In [1]: import numpy as np

In [2]: np.set_printoptions(precision=2, suppress=True, linewidth=120, legacy="1.25")

In [3]: W0 = np.load("m.npy")

In [4]: W0
Out[4]: 
array([[4., 1., 1., 1., 1., 1., 1., 1., 1., 1., 1., 1.],
       [1., 4., 1., 1., 1., 1., 1., 1., 1., 1., 1., 1.],
       [1., 1., 4., 1., 1., 1., 1., 1., 1., 1., 1., 1.],
       [1., 1., 1., 4., 1., 1., 1., 1., 1., 1., 1., 1.],
       [1., 1., 1., 1., 4., 1., 1., 1., 1., 1., 1., 1.],
       [1., 1., 1., 1., 1., 4., 1., 1., 1., 1., 1., 1.],
       [1., 1., 1., 1., 1., 1., 4., 1., 1., 1., 1., 1.],
       [1., 1., 1., 1., 1., 1., 1., 4., 1., 1., 1., 1.],
       [1., 1., 1., 1., 1., 1., 1., 1., 4., 1., 1., 1.],
       [1., 1., 1., 1., 1., 1., 1., 1., 1., 4., 1., 1.],
       [1., 1., 1., 1., 1., 1., 1., 1., 1., 1., 4., 1.],
       [1., 1., 1., 1., 1., 1., 1., 1., 1., 1., 1., 4.]])

In [5]: r0, v = W0[0], W0[5]

In [6]: r0 @ r0
Out[6]: 27.0

In [7]: pr = (r0 @ v) / (r0 @ r0) * r0

In [8]: pr
Out[8]: array([2.67, 0.67, 0.67, 0.67, 0.67, 0.67, 0.67, 0.67, 0.67, 0.67, 0.67, 0.67])

In [9]: v - pr
Out[9]: array([-1.67,  0.33,  0.33,  0.33,  0.33,  3.33,  0.33,  0.33,  0.33,  0.33,  0.33,  0.33])

In [10]: rng = np.random.default_rng(46)

In [11]: M2 = W0 + rng.integers(-2, 3, (12, 1)) @ rng.integers(-2, 3, (1, 12))

In [12]: M2
Out[12]: 
array([[ 4.,  1.,  1.,  1.,  1.,  1.,  1.,  1.,  1.,  1.,  1.,  1.],
       [ 3.,  6.,  5.,  3., -1.,  1.,  1.,  3.,  3.,  5.,  1.,  1.],
       [ 0.,  0.,  2.,  0.,  2.,  1.,  1.,  0.,  0., -1.,  1.,  1.],
       [-1., -1., -3.,  2.,  3.,  1.,  1., -1., -1., -3.,  1.,  1.],
       [ 1.,  1.,  1.,  1.,  4.,  1.,  1.,  1.,  1.,  1.,  1.,  1.],
       [ 0.,  0., -1.,  0.,  2.,  4.,  1.,  0.,  0., -1.,  1.,  1.],
       [ 0.,  0., -1.,  0.,  2.,  1.,  4.,  0.,  0., -1.,  1.,  1.],
       [ 2.,  2.,  3.,  2.,  0.,  1.,  1.,  5.,  2.,  3.,  1.,  1.],
       [-1., -1., -3., -1.,  3.,  1.,  1., -1.,  2., -3.,  1.,  1.],
       [ 3.,  3.,  5.,  3., -1.,  1.,  1.,  3.,  3.,  8.,  1.,  1.],
       [ 3.,  3.,  5.,  3., -1.,  1.,  1.,  3.,  3.,  5.,  4.,  1.],
       [-1., -1., -3., -1.,  3.,  1.,  1., -1., -1., -3.,  1.,  4.]])

In [13]: M2 - W0
Out[13]: 
array([[ 0.,  0.,  0.,  0.,  0.,  0.,  0.,  0.,  0.,  0.,  0.,  0.],
       [ 2.,  2.,  4.,  2., -2.,  0.,  0.,  2.,  2.,  4.,  0.,  0.],
       [-1., -1., -2., -1.,  1.,  0.,  0., -1., -1., -2.,  0.,  0.],
       [-2., -2., -4., -2.,  2.,  0.,  0., -2., -2., -4.,  0.,  0.],
       [ 0.,  0.,  0.,  0.,  0.,  0.,  0.,  0.,  0.,  0.,  0.,  0.],
       [-1., -1., -2., -1.,  1.,  0.,  0., -1., -1., -2.,  0.,  0.],
       [-1., -1., -2., -1.,  1.,  0.,  0., -1., -1., -2.,  0.,  0.],
       [ 1.,  1.,  2.,  1., -1.,  0.,  0.,  1.,  1.,  2.,  0.,  0.],
       [-2., -2., -4., -2.,  2.,  0.,  0., -2., -2., -4.,  0.,  0.],
       [ 2.,  2.,  4.,  2., -2.,  0.,  0.,  2.,  2.,  4.,  0.,  0.],
       [ 2.,  2.,  4.,  2., -2.,  0.,  0.,  2.,  2.,  4.,  0.,  0.],
       [-2., -2., -4., -2.,  2.,  0.,  0., -2., -2., -4.,  0.,  0.]])

In [14]: np.linalg.matrix_rank(M2 - W0, tol=1e-8)
Out[14]: 1

In [15]: np.abs(M2 - W0).sum(axis=1)
Out[15]: array([ 0., 20., 10., 20.,  0., 10., 10., 10., 20., 20., 20., 20.])

In [16]: evals, vecs = np.linalg.eigh(W0)

In [17]: vec = np.array([3, 1, 2, 3, 1, 2, 1, 0, 3, 2, 1, 0])

In [18]: vec @ W0 @ vec
Out[18]: 490.0

In [19]: np.linalg.eigvalsh(W0[1:, 1:])
Out[19]: array([ 3.,  3.,  3.,  3.,  3.,  3.,  3.,  3.,  3.,  3., 14.])

In [20]: vecs * np.sqrt(evals) @ vecs.T
Out[20]: 
array([[1.91, 0.18, 0.18, 0.18, 0.18, 0.18, 0.18, 0.18, 0.18, 0.18, 0.18, 0.18],
       [0.18, 1.91, 0.18, 0.18, 0.18, 0.18, 0.18, 0.18, 0.18, 0.18, 0.18, 0.18],
       [0.18, 0.18, 1.91, 0.18, 0.18, 0.18, 0.18, 0.18, 0.18, 0.18, 0.18, 0.18],
       [0.18, 0.18, 0.18, 1.91, 0.18, 0.18, 0.18, 0.18, 0.18, 0.18, 0.18, 0.18],
       [0.18, 0.18, 0.18, 0.18, 1.91, 0.18, 0.18, 0.18, 0.18, 0.18, 0.18, 0.18],
       [0.18, 0.18, 0.18, 0.18, 0.18, 1.91, 0.18, 0.18, 0.18, 0.18, 0.18, 0.18],
       [0.18, 0.18, 0.18, 0.18, 0.18, 0.18, 1.91, 0.18, 0.18, 0.18, 0.18, 0.18],
       [0.18, 0.18, 0.18, 0.18, 0.18, 0.18, 0.18, 1.91, 0.18, 0.18, 0.18, 0.18],
       [0.18, 0.18, 0.18, 0.18, 0.18, 0.18, 0.18, 0.18, 1.91, 0.18, 0.18, 0.18],
       [0.18, 0.18, 0.18, 0.18, 0.18, 0.18, 0.18, 0.18, 0.18, 1.91, 0.18, 0.18],
       [0.18, 0.18, 0.18, 0.18, 0.18, 0.18, 0.18, 0.18, 0.18, 0.18, 1.91, 0.18],
       [0.18, 0.18, 0.18, 0.18, 0.18, 0.18, 0.18, 0.18, 0.18, 0.18, 0.18, 1.91]])

In [21]: vecs * np.maximum(evals, 0) @ vecs.T
Out[21]: 
array([[4., 1., 1., 1., 1., 1., 1., 1., 1., 1., 1., 1.],
       [1., 4., 1., 1., 1., 1., 1., 1., 1., 1., 1., 1.],
       [1., 1., 4., 1., 1., 1., 1., 1., 1., 1., 1., 1.],
       [1., 1., 1., 4., 1., 1., 1., 1., 1., 1., 1., 1.],
       [1., 1., 1., 1., 4., 1., 1., 1., 1., 1., 1., 1.],
       [1., 1., 1., 1., 1., 4., 1., 1., 1., 1., 1., 1.],
       [1., 1., 1., 1., 1., 1., 4., 1., 1., 1., 1., 1.],
       [1., 1., 1., 1., 1., 1., 1., 4., 1., 1., 1., 1.],
       [1., 1., 1., 1., 1., 1., 1., 1., 4., 1., 1., 1.],
       [1., 1., 1., 1., 1., 1., 1., 1., 1., 4., 1., 1.],
       [1., 1., 1., 1., 1., 1., 1., 1., 1., 1., 4., 1.],
       [1., 1., 1., 1., 1., 1., 1., 1., 1., 1., 1., 4.]])

In [22]: np.abs(W0).sum(axis=1).max(), np.round(np.abs(evals).max(), 2)
Out[22]: (15.0, 15.0)

In [23]: (np.sign(vecs[:, -1].round(6)) == np.sign(vecs[0, -1].round(6))).astype(int)
Out[23]: array([1, 1, 1, 1, 1, 1, 1, 1, 1, 1, 1, 1])

In [24]: M2 = W0 / np.sqrt((W0 ** 2).mean(axis=1, keepdims=True))

In [25]: M2[10]
Out[25]: array([0.67, 0.67, 0.67, 0.67, 0.67, 0.67, 0.67, 0.67, 0.67, 0.67, 2.67, 0.67])

In [26]: np.linalg.norm(M2, axis=1)
Out[26]: array([3.46, 3.46, 3.46, 3.46, 3.46, 3.46, 3.46, 3.46, 3.46, 3.46, 3.46, 3.46])

In [27]: J = np.load("a.npy")

In [28]: J
Out[28]: 
array([[-0.28,  1.28,  1.93, -0.84,  0.33, -0.46, -0.9 , -1.28, -0.3 ],
       [-1.71,  1.1 , -1.14, -1.39,  0.  ,  0.6 ,  0.24,  0.94,  0.6 ],
       [-0.44,  0.59,  0.45,  0.44, -1.17,  1.06,  2.13, -0.82, -0.59],
       [-0.02, -1.6 ,  0.44,  0.63, -0.3 , -0.69, -0.55,  1.41, -1.73],
       [-0.81, -0.08, -0.37,  1.35, -2.01,  0.45,  1.22,  0.48, -0.62],
       [-1.18, -0.04, -0.27,  0.11,  0.44, -0.18,  1.25, -2.14, -1.08],
       [-1.08, -1.35, -0.46, -0.99,  1.2 , -0.83,  1.43,  0.81, -0.03],
       [ 0.81, -1.  ,  1.31,  1.45, -0.76, -0.59, -1.14,  0.41, -1.06],
       [ 1.27, -0.79,  0.31, -0.98,  1.66,  0.4 ,  0.67, -1.32, -0.76],
       [-1.18, -1.62,  0.46, -0.19,  1.23,  0.74,  0.11,  0.09, -1.63],
       [ 1.22, -2.01,  0.87,  1.45,  0.04, -0.16, -0.57, -0.04,  0.53],
       [ 0.63, -1.5 ,  0.93,  1.27,  0.42,  1.71,  0.66, -0.15, -0.55],
       [ 0.24, -1.81, -0.33,  1.1 ,  0.51,  1.63, -0.77,  0.75, -0.54],
       [ 0.36,  0.07,  0.79,  2.13,  0.82,  0.71, -1.05,  0.82, -0.87],
       [ 1.36,  0.6 ,  0.15, -2.25,  0.92,  0.61,  0.44, -0.23, -0.49],
       [-0.92, -0.55, -1.21, -0.51,  1.62,  1.22, -0.44, -1.15, -0.69],
       [-0.74,  0.01, -1.08, -0.47,  0.4 , -0.39, -2.04, -0.58, -1.49],
       [-0.04,  2.17, -0.02,  0.17, -1.2 , -0.72,  1.3 ,  0.16,  0.76],
       [-0.98,  0.69,  0.91,  1.12,  0.33, -1.23,  0.86, -1.2 ,  1.29],
       [-1.32,  0.51,  0.32, -2.21,  0.78, -0.04, -0.96,  0.54, -0.45],
       [ 0.59,  0.28,  1.18,  1.43,  0.6 , -0.55,  0.45, -1.3 ,  1.61],
       [ 0.28, -1.49,  0.36, -0.46, -0.79,  0.1 , -2.18,  0.52, -0.84],
       [-1.91, -0.63, -1.15, -1.26, -0.82,  0.98, -0.26,  0.15, -0.57],
       [ 0.59, -0.63,  0.36,  1.24,  0.28, -1.59,  1.75,  0.82, -0.49],
       [ 0.75,  0.39, -0.58,  0.54, -0.47,  0.38,  1.99, -0.2 ,  1.82],
       [ 1.11,  0.7 , -0.79, -0.06, -1.44,  1.9 , -0.18,  0.95,  0.17],
       [ 0.81, -1.15, -2.5 , -0.31, -0.45, -0.1 , -0.14,  0.51,  0.43],
       [ 0.5 , -0.85, -1.69, -0.73,  0.8 , -0.93,  0.2 ,  1.47, -0.97],
       [-0.01,  1.18, -0.88, -0.9 ,  1.4 ,  0.45,  0.4 ,  1.83, -0.59],
       [ 0.1 , -0.47, -1.83, -1.46,  0.06, -0.8 , -1.38,  0.58, -0.63],
       [ 1.61, -0.94,  1.04,  0.72,  0.49,  1.52,  0.77,  0.46,  0.76],
       [ 0.92, -0.86, -0.04, -0.33,  1.18, -1.29,  0.66,  1.63,  1.07],
       [ 0.38, -0.7 , -0.14,  0.4 , -1.02,  0.22,  1.7 , -1.1 ,  1.74]])

In [29]: O, vecs = np.linalg.qr(W0[:, :1])[0], np.linalg.qr(W0[:, 1:])[0]

In [30]: sig = np.linalg.svd(O.T @ vecs, compute_uv=False)

In [31]: round(np.linalg.norm(O @ O.T - vecs @ vecs.T, 2), 2)
Out[31]: 1.0

In [32]: (sig > 0.9).sum()
Out[32]: 0

In [33]: np.degrees(np.arccos(sig.clip(0, 1)))
Out[33]: array([37.01])

In [34]: ang = np.radians(120)

In [35]: R = np.eye(9)

In [36]: R[1, 1] = R[6, 6] = np.cos(ang)

In [37]: R[1, 6], R[6, 1] = -np.sin(ang), np.sin(ang)

In [38]: R
Out[38]: 
array([[ 1.  ,  0.  ,  0.  ,  0.  ,  0.  ,  0.  ,  0.  ,  0.  ,  0.  ],
       [ 0.  , -0.5 ,  0.  ,  0.  ,  0.  ,  0.  , -0.87,  0.  ,  0.  ],
       [ 0.  ,  0.  ,  1.  ,  0.  ,  0.  ,  0.  ,  0.  ,  0.  ,  0.  ],
       [ 0.  ,  0.  ,  0.  ,  1.  ,  0.  ,  0.  ,  0.  ,  0.  ,  0.  ],
       [ 0.  ,  0.  ,  0.  ,  0.  ,  1.  ,  0.  ,  0.  ,  0.  ,  0.  ],
       [ 0.  ,  0.  ,  0.  ,  0.  ,  0.  ,  1.  ,  0.  ,  0.  ,  0.  ],
       [ 0.  ,  0.87,  0.  ,  0.  ,  0.  ,  0.  , -0.5 ,  0.  ,  0.  ],
       [ 0.  ,  0.  ,  0.  ,  0.  ,  0.  ,  0.  ,  0.  ,  1.  ,  0.  ],
       [ 0.  ,  0.  ,  0.  ,  0.  ,  0.  ,  0.  ,  0.  ,  0.  ,  1.  ]])

In [39]: M2 = J @ R.T

In [40]: np.abs(M2 - J).max(axis=0)
Out[40]: array([0.  , 4.38, 0.  , 0.  , 0.  , 0.  , 3.31, 0.  , 0.  ])

In [41]: np.linalg.svd(J, compute_uv=False), np.linalg.svd(M2, compute_uv=False)
Out[41]: 
(array([8.36, 7.59, 6.21, 5.72, 5.53, 5.05, 4.34, 3.54, 3.28]),
 array([8.36, 7.59, 6.21, 5.72, 5.53, 5.05, 4.34, 3.54, 3.28]))

In [42]: K = np.load("test17.npy")

In [43]: K
Out[43]: 
array([[0, 1, 0, 0, 0, 0, 0, 0, 3, 0, 0, 0, 0, 1],
       [1, 0, 0, 0, 0, 0, 0, 0, 0, 3, 1, 0, 0, 0],
       [0, 3, 0, 2, 0, 3, 0, 0, 0, 0, 0, 0, 0, 0],
       [1, 3, 3, 0, 0, 0, 0, 0, 0, 0, 0, 0, 0, 0],
       [0, 0, 1, 3, 0, 0, 0, 0, 0, 0, 0, 0, 0, 0]])

In [44]: vec = np.array([1, 1, -2, 2, 2, -2, -1, 2, 2, 0, 1, 0, 1, 0])

In [45]: np.linalg.norm(K @ vec) <= np.linalg.norm(K, 2) * np.linalg.norm(vec) + 1e-9
Out[45]: True

In [46]: K @ (2 * vec)
Out[46]: array([14,  4,  2, -4,  8])

In [47]: K @ np.ones(14)
Out[47]: array([5., 5., 8., 7., 4.])

In [48]: (K @ vec).argmax()
Out[48]: 0

In [49]: arr = np.loadtxt("run6.csv", delimiter=",")

In [50]: arr
Out[50]: 
array([[ 1., -1.,  1., -1., -1.,  1., -1.,  1.],
       [ 1.,  1.,  1.,  1.,  1.,  1.,  1.,  1.],
       [ 1., -1.,  1., -1.,  1., -1.,  1., -1.],
       [ 1., -1., -1.,  1.,  1., -1., -1.,  1.],
       [ 1.,  1., -1., -1.,  1.,  1., -1., -1.]])

In [51]: np.round(np.linalg.norm(arr[1] - arr[2]), 2)
Out[51]: 4.0

In [52]: round(float(np.linalg.norm(arr, 2)), 2)
Out[52]: 2.83

In [53]: round(np.linalg.norm(arr) ** 2 / np.linalg.norm(arr, 2) ** 2, 2)
Out[53]: 5.0

In [54]: arr[1] @ arr[2]
Out[54]: 0.0

In [55]: np.linalg.norm(arr, axis=1)
Out[55]: array([2.83, 2.83, 2.83, 2.83, 2.83])

In [56]: np.linalg.norm(arr, axis=0)
Out[56]: array([2.24, 2.24, 2.24, 2.24, 2.24, 2.24, 2.24, 2.24])

In [57]: M2 = arr / np.sqrt((arr ** 2).mean(axis=1, keepdims=True))

In [58]: arr - arr.mean(axis=1, keepdims=True)
Out[58]: 
array([[ 1., -1.,  1., -1., -1.,  1., -1.,  1.],
       [ 0.,  0.,  0.,  0.,  0.,  0.,  0.,  0.],
       [ 1., -1.,  1., -1.,  1., -1.,  1., -1.],
       [ 1., -1., -1.,  1.,  1., -1., -1.,  1.],
       [ 1.,  1., -1., -1.,  1.,  1., -1., -1.]])

In [59]: t3 = np.stack([K, -3 * K, K[::-1]])

In [60]: np.einsum("bij,cij->bc", t3, t3)
Out[60]: 
array([[  73, -219,   24],
       [-219,  657,  -72],
       [  24,  -72,   73]])

In [61]: np.linalg.matrix_rank(t3.reshape(3, -1))
Out[61]: 2

In [62]: t3.sum(axis=0)
Out[62]: 
array([[ 0, -2,  1,  3,  0,  0,  0,  0, -6,  0,  0,  0,  0, -2],
       [-1,  3,  3,  0,  0,  0,  0,  0,  0, -6, -2,  0,  0,  0],
       [ 0, -3,  0, -2,  0, -3,  0,  0,  0,  0,  0,  0,  0,  0],
       [-1, -6, -6,  0,  0,  0,  0,  0,  0,  3,  1,  0,  0,  0],
       [ 0,  1, -2, -6,  0,  0,  0,  0,  3,  0,  0,  0,  0,  1]])

In [63]: (t3 @ K.T).shape
Out[63]: (3, 5, 5)

In [64]: np.linalg.matrix_rank(t3)
Out[64]: array([5, 5, 5])

In [65]: np.linalg.norm(t3, axis=(1, 2))
Out[65]: array([ 8.54, 25.63,  8.54])
